$ ipython --no-banner

In [1]: import numpy as np

In [2]: np.set_printoptions(suppress=True, linewidth=200)

In [3]: def tidy(a):
   ...:     return np.round(a, 2) + 0
   ...: 

In [4]: W0 = np.array([[0, -1, -2], [2, -2, 1], [2, 1, 1], [1, 0, -1], [1, 0, -1]])

In [5]: rng = np.random.default_rng(53)

In [6]: other = W0 + rng.integers(-2, 3, (5, 2)) @ rng.integers(-2, 3, (2, 3))

In [7]: other
Out[7]: 
array([[-6,  4, -3],
       [ 2, -3,  3],
       [-4,  5,  2],
       [ 5, -4,  1],
       [-1,  3, -4]])

In [8]: other - W0
Out[8]: 
array([[-6,  5, -1],
       [ 0, -1,  2],
       [-6,  4,  1],
       [ 4, -4,  2],
       [-2,  3, -3]])

In [9]: feats = np.array([[-3, -8, 9, -4, 5],
   ...:     [3, -8, 9, -6, 8],
   ...:     [9, -3, -5, 7, 1],
   ...:     [-1, 8, 0, -8, 2],
   ...:     [-2, 2, 9, 9, 7],
   ...:     [6, 7, 4, -8, -9],
   ...:     [1, -5, 4, -6, -9],
   ...:     [7, 4, -6, 8, 1],
   ...:     [8, 3, 8, -5, -9]])

In [10]: feats[:, 3] = 2 * feats[:, 2]

In [11]: feats
Out[11]: 
array([[ -3,  -8,   9,  18,   5],
       [  3,  -8,   9,  18,   8],
       [  9,  -3,  -5, -10,   1],
       [ -1,   8,   0,   0,   2],
       [ -2,   2,   9,  18,   7],
       [  6,   7,   4,   8,  -9],
       [  1,  -5,   4,   8,  -9],
       [  7,   4,  -6, -12,   1],
       [  8,   3,   8,  16,  -9]])

In [12]: [round(float(x), 2) for x in np.linalg.svd(feats, compute_uv=False)[:3]]
Out[12]: [45.11, 22.71, 14.9]
